>>> import numpy as np
>>> np.set_printoptions(precision=2, suppress=True, linewidth=200, legacy="1.25")
>>> arr = np.array([[-2, -1, 0, 1], [2, 3, 4, 5], [6, 7, 8, 9]])
>>> U, sigma, vt = np.linalg.svd(arr)
>>> sigma.round(2) + 0
array([16.83,  2.6 ,  0.  ])
>>> out = U[:, :2] @ np.diag(sigma[:2]) @ vt[:2]
>>> out.round(2) + 0
array([[-2., -1.,  0.,  1.],
       [ 2.,  3.,  4.,  5.],
       [ 6.,  7.,  8.,  9.]])
>>> round(np.linalg.norm(arr - out, 2), 2), np.round(sigma[2], 2)
(0.0, 0.0)
>>> round(np.linalg.norm(arr - out) / np.linalg.norm(arr), 2)
0.0
>>> rk = np.linalg.matrix_rank(arr)
>>> rk
2
>>> null = np.linalg.svd(arr)[2][rk:].T
>>> null @ null.T
array([[ 0.3, -0.4, -0.1,  0.2],
       [-0.4,  0.7, -0.2, -0.1],
       [-0.1, -0.2,  0.7, -0.4],
       [ 0.2, -0.1, -0.4,  0.3]])
>>> np.linalg.matrix_rank(arr.T @ arr), np.linalg.matrix_rank(arr @ arr.T)
(2, 2)
>>> np.unique(arr.round(6), axis=0).shape
(3, 4)
>>> np.argsort(-np.linalg.norm(arr, axis=0).round(6), kind="stable")[:3]
array([3, 2, 1])
>>> M = np.loadtxt("sample10.csv", delimiter=",")
>>> M
array([[ 2.  ,  1.88,  1.92],
       [ 2.  ,  3.69,  3.12],
       [ 2.  , -1.19, -0.13],
       [ 2.  , -2.43, -0.95],
       [ 2.  ,  7.85,  5.9 ],
       [ 2.  , -7.06, -4.04],
       [ 2.  ,  0.43,  0.95],
       [ 2.  , -1.23, -0.15],
       [ 2.  , -3.49, -1.66],
       [ 2.  ,  1.32,  1.55],
       [ 2.  ,  4.48,  3.65],
       [ 2.  , -5.17, -2.78],
       [ 2.  ,  3.17,  2.78],
       [ 2.  , -5.44, -2.96],
       [ 2.  ,  0.31,  0.88],
       [ 2.  ,  1.47,  1.65],
       [ 2.  ,  1.46,  1.64],
       [ 2.  , -3.5 , -1.67],
       [ 2.  ,  2.56,  2.37],
       [ 2.  ,  0.55,  1.03],
       [ 2.  , -0.72,  0.19],
       [ 2.  , -1.38, -0.25],
       [ 2.  , -4.18, -2.12],
       [ 2.  , -0.48,  0.34]])
>>> U, sigma, vt = np.linalg.svd(M)
>>> vecs = vt[:(sigma > 1e-8).sum()]
>>> rng = np.random.default_rng(89)
>>> x = M[18] + -1 * M[3] + rng.integers(2) * np.eye(3)[1]
>>> x
array([0.  , 5.99, 3.33])
>>> vecs.T @ vecs
array([[ 0.93, -0.14,  0.21],
       [-0.14,  0.71,  0.43],
       [ 0.21,  0.43,  0.36]])
>>> np.linalg.matrix_rank(np.vstack([M, x]))
3
>>> np.allclose(vecs.T @ vecs @ x, x)
False
>>> M @ np.linalg.pinv(M) @ M
array([[ 2.  ,  1.88,  1.92],
       [ 2.  ,  3.69,  3.12],
       [ 2.  , -1.19, -0.13],
       [ 2.  , -2.43, -0.95],
       [ 2.  ,  7.85,  5.9 ],
       [ 2.  , -7.06, -4.04],
       [ 2.  ,  0.43,  0.95],
       [ 2.  , -1.23, -0.15],
       [ 2.  , -3.49, -1.66],
       [ 2.  ,  1.32,  1.55],
       [ 2.  ,  4.48,  3.65],
       [ 2.  , -5.17, -2.78],
       [ 2.  ,  3.17,  2.78],
       [ 2.  , -5.44, -2.96],
       [ 2.  ,  0.31,  0.88],
       [ 2.  ,  1.47,  1.65],
       [ 2.  ,  1.46,  1.64],
       [ 2.  , -3.5 , -1.67],
       [ 2.  ,  2.56,  2.37],
       [ 2.  ,  0.55,  1.03],
       [ 2.  , -0.72,  0.19],
       [ 2.  , -1.38, -0.25],
       [ 2.  , -4.18, -2.12],
       [ 2.  , -0.48,  0.34]])
>>> np.allclose(M[:-1].T @ np.linalg.lstsq(M[:-1].T, M[-1])[0], M[-1])
True
>>> np.round(np.linalg.norm(M, 2) / np.linalg.norm(M), 2)
0.89
>>> np.linalg.cond(M) > 100
True
>>> U, sigma, vt = np.linalg.svd(M)
>>> sigma.round(2) + 0
array([20.1 , 10.17,  0.  ])
>>> out = U[:, :2] @ np.diag(sigma[:2]) @ vt[:2]
>>> out
array([[ 2.  ,  1.88,  1.92],
       [ 2.  ,  3.69,  3.12],
       [ 2.  , -1.19, -0.13],
       [ 2.  , -2.43, -0.95],
       [ 2.  ,  7.85,  5.9 ],
       [ 2.  , -7.06, -4.04],
       [ 2.  ,  0.43,  0.95],
       [ 2.  , -1.23, -0.15],
       [ 2.  , -3.49, -1.66],
       [ 2.  ,  1.32,  1.55],
       [ 2.  ,  4.48,  3.65],
       [ 2.  , -5.17, -2.78],
       [ 2.  ,  3.17,  2.78],
       [ 2.  , -5.44, -2.96],
       [ 2.  ,  0.31,  0.88],
       [ 2.  ,  1.47,  1.65],
       [ 2.  ,  1.46,  1.64],
       [ 2.  , -3.5 , -1.67],
       [ 2.  ,  2.56,  2.37],
       [ 2.  ,  0.55,  1.03],
       [ 2.  , -0.72,  0.19],
       [ 2.  , -1.38, -0.25],
       [ 2.  , -4.18, -2.12],
       [ 2.  , -0.48,  0.34]])
>>> np.linalg.matrix_rank(out)
2
>>> mat = np.loadtxt("out9.csv", delimiter=",")
>>> mat
array([[-1., -1.,  0.],
       [ 0.,  0.,  0.],
       [ 0.,  0.,  0.],
       [ 1.,  0.,  0.],
       [ 1.,  0.,  0.],
       [-2.,  1.,  2.],
       [ 1.,  0.,  0.],
       [-1.,  2.,  2.],
       [-1.,  1.,  2.],
       [ 1.,  0.,  0.]])
>>> out = np.c_[mat[:, :1] @ np.array([[-6]]), np.array([-3, -3, 0, 0, 1, 2, -1, -2, 0, 0])]
>>> out
array([[ 6., -3.],
       [ 0., -3.],
       [ 0.,  0.],
       [-6.,  0.],
       [-6.,  1.],
       [12.,  2.],
       [-6., -1.],
       [ 6., -2.],
       [ 6.,  0.],
       [-6.,  0.]])
>>> np.linalg.matrix_rank(out)
2
>>> np.round(np.linalg.lstsq(mat, out[:, 0])[0], 2) + 0
array([-6.,  0.,  0.])
>>> np.linalg.matrix_rank(np.c_[mat, out])
4
>>> np.linalg.norm(np.linalg.qr(mat)[0].T @ out, axis=0) ** 2 / ((out ** 2).sum(axis=0) + 1e-12)
array([1.  , 0.02])
>>> np.round(np.linalg.norm(out - mat @ np.linalg.lstsq(mat, out)[0], axis=0), 2) + 0
array([0.  , 5.23])
>>> W0 = np.load("a.npy")
>>> W0
array([[0, 1, 0, 1],
       [1, 0, 0, 1],
       [0, 0, 0, 0],
       [1, 1, 0, 0]])
>>> ev, vecs = np.linalg.eigh(W0)
>>> np.round(vecs.T @ vecs, 2) + 0
array([[1., 0., 0., 0.],
       [0., 1., 0., 0.],
       [0., 0., 1., 0.],
       [0., 0., 0., 1.]])
>>> ev
array([-1., -1.,  0.,  2.])
>>> np.round(vecs.T @ W0 @ vecs, 2) + 0
array([[-1.,  0.,  0.,  0.],
       [ 0., -1.,  0.,  0.],
       [ 0.,  0.,  0.,  0.],
       [ 0.,  0.,  0.,  2.]])
>>> np.abs(vecs[:, -1])
array([0.58, 0.58, 0.  , 0.58])
>>> out = W0 + rng.integers(-2, 3, (4, 3)) @ rng.integers(-2, 3, (3, 4))
>>> out
array([[ 1,  3,  4, -2],
       [-2,  1, -8,  1],
       [-3,  3, -4, -2],
       [-2, -1, -9,  4]])
>>> np.abs(out - W0).sum(axis=1)
array([10, 12, 12, 18])
>>> np.linalg.matrix_rank(out - W0, tol=1e-8)
3
>>> rk = np.linalg.matrix_rank(W0)
>>> rk
3
>>> null = np.linalg.svd(W0)[2][rk:].T
>>> [int(np.linalg.matrix_rank(W0[:i])) for i in range(1, len(W0) + 1)]
[1, 2, 2, 3]
>>> np.linalg.matrix_rank(W0.T @ W0), np.linalg.matrix_rank(W0 @ W0.T)
(3, 3)
>>> null[:, 0] / null[np.abs(null[:, 0]).round(6).argmax(), 0]
array([-0., -0.,  1., -0.])
>>> np.allclose(W0 @ null, 0)
True
>>> [int(np.linalg.matrix_rank(np.delete(W0, i, axis=0))) for i in range(4)]
[2, 2, 3, 2]
